>>> import numpy as np
>>> from numpy import linalg as LA
>>> np.set_printoptions(precision=2, suppress=True, linewidth=140, sign=" ")
>>> def tidy(a):
...     return np.round(a, 2) + 0
... 
>>> arr = np.loadtxt("mat.csv", delimiter=",")
>>> arr
array([[ 80., -18.,   0., -63., -72.],
       [-18.,   3.,   0.,  14.,  16.],
       [  0.,   0.,  -1.,   0.,   0.],
       [-63.,  14.,   0.,  48.,  56.],
       [-72.,  16.,   0.,  56.,  63.]])
>>> ev, V = LA.eigh(arr)
>>> x0 = np.array([-1, 7, 4, -2, 3])
>>> tidy(V * np.maximum(ev, 0) @ V.T)
array([[ 80.59, -17.91,   0.  , -62.68, -71.64],
       [-17.91,   3.98,   0.  ,  13.93,  15.92],
       [  0.  ,   0.  ,   0.  ,   0.  ,   0.  ],
       [-62.68,  13.93,   0.  ,  48.75,  55.72],
       [-71.64,  15.92,   0.  ,  55.72,  63.68]])
>>> np.abs(arr).sum(axis=1).max(), np.abs(ev).max()
(np.float64(233.0), np.float64(197.0))
>>> tidy(x0 @ arr @ x0 / (x0 @ x0)), tidy(ev[0]), ev[-1]
(np.float64(12.78), np.float64(-1.0), np.float64(197.0))
>>> tidy(np.sort(LA.eigvals(arr).real))
array([ -1.,  -1.,  -1.,  -1., 197.])
>>> (LA.matrix_power((arr != 0) + (arr.T != 0) + np.eye(5), 5) > 0).astype(int)
array([[ 1,  1,  0,  1,  1],
       [ 1,  1,  0,  1,  1],
       [ 0,  0,  1,  0,  0],
       [ 1,  1,  0,  1,  1],
       [ 1,  1,  0,  1,  1]])
>>> print(np.flatnonzero(LA.matrix_power((arr != 0) + (arr.T != 0) + np.eye(5), 5)[0]))
[ 0  1  3  4]
>>> q, V = LA.qr(arr[:, :3])[0], LA.qr(arr[:, 3:])[0]
>>> sv = LA.svd(q.T @ V, compute_uv=False)
>>> print(tidy(LA.norm(q @ q.T - V @ V.T, 2)))
1.0
>>> tidy(np.degrees(np.arccos(sv.clip(0, 1))))
array([  0.59,  90.  ])
